>>> import numpy as np
>>> np.set_printoptions(suppress=True, linewidth=160)
>>> feats = np.array([[0, -10, -5, 1, -3],
...     [10, 0, 1, 3, 2],
...     [5, -1, 0, -4, -5],
...     [-1, -3, 4, 0, -6],
...     [3, -2, 5, 6, 0]])
>>> print(np.round(np.trace(np.linalg.pinv(feats) @ feats), 1))
4.0
>>> print(np.linalg.lstsq(feats[:-1].T, feats[-1])[2])
4
>>> print(np.round(feats @ np.linalg.pinv(feats) @ feats, 1) + 0)
[[  0. -10.  -5.   1.  -3.]
 [ 10.   0.   1.   3.   2.]
 [  5.  -1.   0.  -4.  -5.]
 [ -1.  -3.   4.   0.  -6.]
 [  3.  -2.   5.   6.   0.]]
>>> print(np.abs(np.diag(np.linalg.qr(feats)[1])) > 1e-9)
[ True  True  True  True False]
>>> rank = np.linalg.matrix_rank(feats)
>>> print(rank)
4
>>> null = np.linalg.svd(feats)[2][rank:].T
>>> print([int(np.linalg.matrix_rank(feats[:i])) for i in range(1, len(feats) + 1)])
[1, 2, 3, 4, 4]
>>> print(np.round(feats @ null, 1) + 0)
[[0.]
 [0.]
 [0.]
 [0.]
 [0.]]
>>> print(np.round(null @ null.T, 1) + 0)
[[ 0.   0.   0.   0.   0. ]
 [ 0.   0.2 -0.2  0.2 -0.2]
 [ 0.  -0.2  0.2 -0.3  0.2]
 [ 0.   0.2 -0.3  0.3 -0.3]
 [ 0.  -0.2  0.2 -0.3  0.3]]
>>> print(np.linalg.matrix_rank(feats.T @ feats), np.linalg.matrix_rank(feats @ feats.T))
4 4
>>> print(null.shape)
(5, 1)
>>> print(np.allclose(feats @ null, 0))
True
>>> left, sigma, Vt = np.linalg.svd(feats)
>>> print(sigma.round(1) + 0)
[12.5 12.5  8.4  8.4  0. ]
>>> print(np.argmax(sigma[:-1] / (sigma[1:] + 1e-6)) + 1)
4
>>> M2 = left[:, :4] @ np.diag(sigma[:4]) @ Vt[:4]
>>> print(round(float(np.abs(feats - M2).max()), 1))
0.0
>>> print(M2.round(1) + 0)
[[  0. -10.  -5.   1.  -3.]
 [ 10.   0.   1.   3.   2.]
 [  5.  -1.   0.  -4.  -5.]
 [ -1.  -3.   4.   0.  -6.]
 [  3.  -2.   5.   6.   0.]]
>>> theta = np.radians(90)
>>> R = np.eye(5)
>>> R[4, 4] = R[0, 0] = np.cos(theta)
>>> R[4, 0], R[0, 4] = -np.sin(theta), np.sin(theta)
>>> print(R.round(1) + 0)
[[ 0.  0.  0.  0.  1.]
 [ 0.  1.  0.  0.  0.]
 [ 0.  0.  1.  0.  0.]
 [ 0.  0.  0.  1.  0.]
 [-1.  0.  0.  0.  0.]]
>>> M2 = feats @ R.T
>>> print(np.allclose(feats @ feats.T, M2 @ M2.T))
True
>>> print(M2.round(1) + 0)
[[ -3. -10.  -5.   1.   0.]
 [  2.   0.   1.   3. -10.]
 [ -5.  -1.   0.  -4.  -5.]
 [ -6.  -3.   4.   0.   1.]
 [  0.  -2.   5.   6.  -3.]]
>>> print(round(float(np.linalg.det(R)), 1), np.trace(R))
1.0 3.0
>>> data = np.load("x.npy")
>>> print(data)
[[-1.4  0.4 -0.2 -2.9 -1.1  0.9  0. ]
 [ 1.3 -1.9 -0.8 -0.5 -0.2 -1.9  0. ]
 [-1.1  0.4  0.3 -0.2  1.5 -2.1  2.2]
 [-2.5  0.5  0.5  2.8  0.  -1.   1.2]
 [-0.1  1.   1.1 -1.8 -0.7 -2.   0.8]
 [-0.9  0.9 -1.1  0.   1.   0.2  0.7]
 [-1.  -0.2 -0.4  0.8  0.6  1.6  0.3]
 [ 1.7  0.2  0.3  2.   0.7  0.6  0.5]
 [-1.  -0.5  0.2  2.2 -0.5  1.  -2. ]
 [-1.3 -0.3 -1.9  1.1 -0.3  1.4 -1.1]]
>>> print(np.round(np.linalg.norm(feats, 2) / np.linalg.norm(feats), 1))
0.6
>>> print([round(float(x), 1) for x in np.linalg.svd(feats, compute_uv=False)[:3]])
[12.5, 12.5, 8.4]
>>> print(np.argsort(-np.linalg.norm(feats, axis=0).round(6), kind="stable")[:3])
[0 1 4]
>>> print(np.linalg.cond(feats) > 100)
True
>>> q, R = np.linalg.qr(data)
>>> print(q.shape, R.shape)
(10, 7) (7, 7)
>>> print(np.round(q @ R, 1) + 0)
[[-1.4  0.4 -0.2 -2.9 -1.1  0.9  0. ]
 [ 1.3 -1.9 -0.8 -0.5 -0.2 -1.9  0. ]
 [-1.1  0.4  0.3 -0.2  1.5 -2.1  2.2]
 [-2.5  0.5  0.5  2.8  0.  -1.   1.2]
 [-0.1  1.   1.1 -1.8 -0.7 -2.   0.8]
 [-0.9  0.9 -1.1  0.   1.   0.2  0.7]
 [-1.  -0.2 -0.4  0.8  0.6  1.6  0.3]
 [ 1.7  0.2  0.3  2.   0.7  0.6  0.5]
 [-1.  -0.5  0.2  2.2 -0.5  1.  -2. ]
 [-1.3 -0.3 -1.9  1.1 -0.3  1.4 -1.1]]
>>> print(R.round(1))
[[ 4.3 -1.   0.4 -1.   0.1 -0.5 -0.5]
 [ 0.   2.3  1.3 -1.2  0.5 -0.4  1.6]
 [ 0.   0.  -2.4 -0.4  0.5  1.9 -0.5]
 [ 0.   0.   0.  -5.3 -1.1 -1.   0.3]
 [ 0.   0.   0.   0.   2.1 -1.7  2.4]
 [ 0.   0.   0.   0.   0.   3.4 -1.3]
 [ 0.   0.   0.   0.   0.   0.  -1.5]]
>>> t3 = np.stack([data, 2 * data, data[::-1]])
>>> print((t3 @ data.T).shape)
(3, 10, 10)
>>> x = np.array([-1, -2, -4, -4, -3, -5, -2])
>>> rhs = data @ x
>>> print(np.round(np.linalg.lstsq(data, rhs)[0], 1))
[-1. -2. -4. -4. -3. -5. -2.]
>>> rng = np.random.default_rng(944)
>>> rhs = rhs + 0.3 * rng.normal(size=10)
>>> print(rhs.round(1))
[ 11.7  17.3   1.4  -8.9  11.7  -1.7 -10.5 -17.6  -7.3   1. ]
>>> coef, *_ = np.linalg.lstsq(data, rhs)
>>> print(round(float(np.linalg.norm(rhs - data @ coef)), 1))
0.5
>>> print(coef.round())
[-1. -2. -4. -4. -3. -5. -2.]
>>> print(coef.round(1))
[-1.  -1.8 -4.  -4.  -3.  -5.  -2. ]
>>> M = np.array([[1, -1, 1, -1, -1, 1, -1, 1],
...     [1, 1, 1, 1, 1, 1, 1, 1],
...     [1, -1, -1, 1, 1, -1, -1, 1],
...     [1, 1, -1, -1, 1, 1, -1, -1],
...     [1, -1, 1, -1, 1, -1, 1, -1],
...     [1, 1, -1, -1, -1, -1, 1, 1],
...     [1, 1, 1, 1, -1, -1, -1, -1],
...     [1, -1, -1, 1, -1, 1, 1, -1]])
>>> C2 = M.T @ M
>>> print(np.trace(C2), (M ** 2).sum())
64 64
>>> print(np.allclose(C2, C2.T))
True
>>> print(np.linalg.matrix_rank(C2))
8
>>> print(np.round(np.linalg.eigvalsh(C2)[::-1], 1))
[8. 8. 8. 8. 8. 8. 8. 8.]
>>> M2 = M / np.sqrt((M ** 2).mean(axis=1, keepdims=True))
>>> print(M - M.mean(axis=1, keepdims=True))
[[ 1. -1.  1. -1. -1.  1. -1.  1.]
 [ 0.  0.  0.  0.  0.  0.  0.  0.]
 [ 1. -1. -1.  1.  1. -1. -1.  1.]
 [ 1.  1. -1. -1.  1.  1. -1. -1.]
 [ 1. -1.  1. -1.  1. -1.  1. -1.]
 [ 1.  1. -1. -1. -1. -1.  1.  1.]
 [ 1.  1.  1.  1. -1. -1. -1. -1.]
 [ 1. -1. -1.  1. -1.  1.  1. -1.]]
>>> print(np.linalg.matrix_rank(M - M.mean(axis=1, keepdims=True)))
7
>>> print(np.round(np.linalg.norm(M2, axis=1), 1))
[2.8 2.8 2.8 2.8 2.8 2.8 2.8 2.8]
>>> def softmax(z):
...     e = np.exp(z - z.max(axis=-1, keepdims=True))
...     return e / e.sum(axis=-1, keepdims=True)
... 
>>> print(np.round(softmax(M[2] + -3), 1) + 0)
[0.2 0.  0.  0.2 0.2 0.  0.  0.2]
>>> scores = M @ M.T / np.sqrt(8)
>>> print(np.round(softmax(scores)[2] @ M, 1))
[ 1.  -0.7 -0.7  0.7  0.7 -0.7 -0.7  0.7]
>>> print(np.round(np.linalg.pinv(M), 1))
[[ 0.1  0.1  0.1  0.1  0.1  0.1  0.1  0.1]
 [-0.1  0.1 -0.1  0.1 -0.1  0.1  0.1 -0.1]
 [ 0.1  0.1 -0.1 -0.1  0.1 -0.1  0.1 -0.1]
 [-0.1  0.1  0.1 -0.1 -0.1 -0.1  0.1  0.1]
 [-0.1  0.1  0.1  0.1  0.1 -0.1 -0.1 -0.1]
 [ 0.1  0.1 -0.1  0.1 -0.1 -0.1 -0.1  0.1]
 [-0.1  0.1 -0.1 -0.1  0.1  0.1 -0.1  0.1]
 [ 0.1  0.1  0.1 -0.1 -0.1  0.1 -0.1 -0.1]]
>>> print(M[:, 2] @ M[:, 3])
0
>>> print(M @ M.T)
[[8 0 0 0 0 0 0 0]
 [0 8 0 0 0 0 0 0]
 [0 0 8 0 0 0 0 0]
 [0 0 0 8 0 0 0 0]
 [0 0 0 0 8 0 0 0]
 [0 0 0 0 0 8 0 0]
 [0 0 0 0 0 0 8 0]
 [0 0 0 0 0 0 0 8]]
>>> print(M.T @ M)
[[8 0 0 0 0 0 0 0]
 [0 8 0 0 0 0 0 0]
 [0 0 8 0 0 0 0 0]
 [0 0 0 8 0 0 0 0]
 [0 0 0 0 8 0 0 0]
 [0 0 0 0 0 8 0 0]
 [0 0 0 0 0 0 8 0]
 [0 0 0 0 0 0 0 8]]
>>> mat = np.load("mat.npy")
>>> print(mat)
[[ 1  0  0  0  0  0  0  0  0  0  0  0  0  0  0  0]
 [ 3  1  0  0  0  0  0  0  0  0  0  0  0  0  0  0]
 [ 1  0  1  0  0  0  0  0  0  0  0  0  0  0  0  0]
 [ 0  2 -1  1  0  0  0  0  0  0  0  0  0  0  0  0]
 [-2 -1 -3  0  1  0  0  0  0  0  0  0  0  0  0  0]
 [-2 -3  2  2  2  1  0  0  0  0  0  0  0  0  0  0]
 [ 3  2  0 -1  2  1  1  0  0  0  0  0  0  0  0  0]
 [-3  3 -2 -3 -2  3  3  1  0  0  0  0  0  0  0  0]
 [-2  1  1  3 -1  1 -3  3  1  0  0  0  0  0  0  0]
 [-1  0  0 -1 -2  2 -2  3  3  1  0  0  0  0  0  0]
 [-2  1 -1  0  2 -3 -3 -1 -2 -2  1  0  0  0  0  0]
 [ 2  0 -3  0 -3  0  2 -2  1  3  1  1  0  0  0  0]
 [ 0  2 -1  1 -1 -1  2 -2 -1  0  2 -3  1  0  0  0]
 [-3 -2  1 -2  2  0  3  3 -1  3  2 -2  0  1  0  0]
 [-3  1 -3  2 -3 -2 -2 -3 -2  3  0  1  2  1  1  0]
 [ 0  3  0  2  3 -2  1  3 -2  2 -2  0  3 -1 -2  1]]
>>> print(np.prod(np.diag(mat)), round(np.linalg.det(mat), 1))
1 1.0
>>> print(np.round(np.sort(np.linalg.eigvals(mat)), 1))
[1. 1. 1. 1. 1. 1. 1. 1. 1. 1. 1. 1. 1. 1. 1. 1.]
>>> print(np.round(np.linalg.norm(mat, 2) / np.linalg.norm(mat), 1))
0.5
>>> print(np.argsort(-np.linalg.norm(mat, axis=0).round(6), kind="stable")[:3])
[0 7 4]
>>> print([round(float(x), 1) for x in np.linalg.svd(mat, compute_uv=False)[:3]])
[10.2, 9.6, 9.1]
>>> print(np.linalg.cond(mat) > 100)
True
>>> z = rng.permutation(16)
>>> print(z)
[12 10 13 15 11  2  7  9  3  0  4  5  1 14  8  6]
>>> M2 = mat[z][:, z]
>>> print(round(np.linalg.det(M2), 1), np.round(np.linalg.det(mat[z]), 1))
1.0 -1.0
>>> print(np.trace(M2))
16
>>> print(np.round(np.sort(np.abs(np.linalg.eigvals(M2))), 1))
[1. 1. 1. 1. 1. 1. 1. 1. 1. 1. 1. 1. 1. 1. 1. 1.]
>>> M2 = mat / np.sqrt((mat ** 2).mean(axis=1, keepdims=True))
>>> print(np.linalg.matrix_rank(mat - mat.mean(axis=1, keepdims=True)))
15
>>> print(np.round(np.linalg.norm(M2, axis=1), 1))
[4. 4. 4. 4. 4. 4. 4. 4. 4. 4. 4. 4. 4. 4. 4. 4.]
>>> print(np.round(softmax(10 * mat[13]), 1) + 0)
[0.  0.  0.  0.  0.  0.  0.3 0.3 0.  0.3 0.  0.  0.  0.  0.  0. ]
>>> print(np.round(softmax(mat[13]), 1) + 0)
[0.  0.  0.  0.  0.1 0.  0.2 0.2 0.  0.2 0.1 0.  0.  0.  0.  0. ]
>>> scores = mat @ mat.T / np.sqrt(16)
>>> print(softmax(scores).round(6).argmax(axis=1))
[ 1  6  1 15  4  5  6  7  8  9 10 11 12 13 14 15]
>>> J = np.load("sample14.npy")
>>> print(J)
[[0 0 0 1 0 0]
 [0 0 0 1 0 0]
 [0 0 0 0 1 0]
 [1 1 0 0 1 1]
 [0 0 1 1 0 0]
 [0 0 0 1 0 0]]
>>> M2 = np.array([[1, 6], [4, 3], [-3, -2], [5, -8], [-4, 5], [-3, -1]])
>>> print(J @ M2)
[[  5  -8]
 [  5  -8]
 [ -4   5]
 [ -2  13]
 [  2 -10]
 [  5  -8]]
>>> print(np.einsum("ik,kj->ji", J, M2))
[[  5   5  -4  -2   2   5]
 [ -8  -8   5  13 -10  -8]]
>>> print(np.linalg.matrix_rank(J @ M2))
2
>>> print(M2.T @ J.T)
[[  5   5  -4  -2   2   5]
 [ -8  -8   5  13 -10  -8]]
>>> print(np.vstack([J, M2.T]).shape)
(8, 6)
>>> print(np.einsum("ij,ij->i", J, J))
[1 1 1 4 2 1]
>>> print(np.linalg.matrix_rank(np.vstack([J, M2.T])))
6
>>> print(np.argsort(-np.linalg.norm(J, axis=0).round(6), kind="stable")[:3])
[3 4 0]
>>> print(round(float(np.linalg.norm(J, 2) / np.linalg.norm(J)), 1))
0.7
>>> rank = np.linalg.matrix_rank(J)
>>> print(rank)
4
>>> null = np.linalg.svd(J)[2][rank:].T
>>> print(np.round(null @ null.T, 1) + 0)
[[ 0.7 -0.3  0.   0.   0.  -0.3]
 [-0.3  0.7  0.   0.   0.  -0.3]
 [ 0.   0.   0.   0.   0.   0. ]
 [ 0.   0.   0.   0.   0.   0. ]
 [ 0.   0.   0.   0.   0.   0. ]
 [-0.3 -0.3  0.   0.   0.   0.7]]
>>> print(null.shape)
(6, 2)
>>> print(np.allclose(J @ null, 0))
True
>>> print(np.round(J @ null, 1) + 0)
[[0. 0.]
 [0. 0.]
 [0. 0.]
 [0. 0.]
 [0. 0.]
 [0. 0.]]
>>> M2 = np.array([[1, 1], [1, -1]])
>>> A = np.kron(M2, np.kron(M2, M2))[rng.permutation(8)][:8]
>>> print(A)
[[ 1 -1 -1  1 -1  1  1 -1]
 [ 1  1 -1 -1  1  1 -1 -1]
 [ 1 -1  1 -1  1 -1  1 -1]
 [ 1  1 -1 -1 -1 -1  1  1]
 [ 1 -1  1 -1 -1  1 -1  1]
 [ 1  1  1  1  1  1  1  1]
 [ 1 -1 -1  1  1 -1 -1  1]
 [ 1  1  1  1 -1 -1 -1 -1]]
>>> u = np.array([1, -3])
>>> print(np.correlate(A[6], A[4], "full"))
[ 1 -2  1  0 -1  2 -1  0 -1  2 -1  0  1 -2  1]
>>> print(np.polyval(u, A[6]))
[-2 -4 -4 -2 -2 -4 -4 -2]
>>> print(np.convolve(A[6], u))
[ 1 -4  2  4 -2 -4  2  4 -3]
>>> print(np.array([np.convolve(row, u, "same") for row in A]))
[[ 1 -4  2  4 -4  4 -2 -4]
 [ 1 -2 -4  2  4 -2 -4  2]
 [ 1 -4  4 -4  4 -4  4 -4]
 [ 1 -2 -4  2  2  2  4 -2]
 [ 1 -4  4 -4  2  4 -4  4]
 [ 1 -2 -2 -2 -2 -2 -2 -2]
 [ 1 -4  2  4 -2 -4  2  4]
 [ 1 -2 -2 -2 -4  2  2  2]]
>>> t3 = np.stack([M, 3 * M, M[::-1]])
>>> print(np.linalg.matrix_rank(t3.reshape(3, -1)))
2
>>> print(np.linalg.matrix_rank(t3))
[8 8 8]
>>> z = rng.permutation(8)
>>> print(z)
[2 1 4 0 3 6 5 7]
>>> M2 = A[z][:, z]
>>> print(np.diag(M2))
[ 1  1 -1  1 -1 -1  1 -1]
>>> print(np.round(np.linalg.det(M2), 1), np.round(np.linalg.det(A[z]), 1))
-4096.0 -4096.0
>>> print(M2)
[[ 1 -1  1  1 -1  1 -1 -1]
 [-1  1  1  1 -1 -1  1 -1]
 [ 1 -1 -1  1 -1 -1  1  1]
 [-1 -1 -1  1  1  1  1 -1]
 [-1  1 -1  1 -1  1 -1  1]
 [-1 -1  1  1  1 -1 -1  1]
 [ 1  1  1  1  1  1  1  1]
 [ 1  1 -1  1  1 -1 -1 -1]]
>>> print(np.allclose(M2, A))
False
>>> print(np.trace(M2))
0
>>> print(np.round(np.sort(np.abs(np.linalg.eigvals(M2))), 1))
[2.8 2.8 2.8 2.8 2.8 2.8 2.8 2.8]
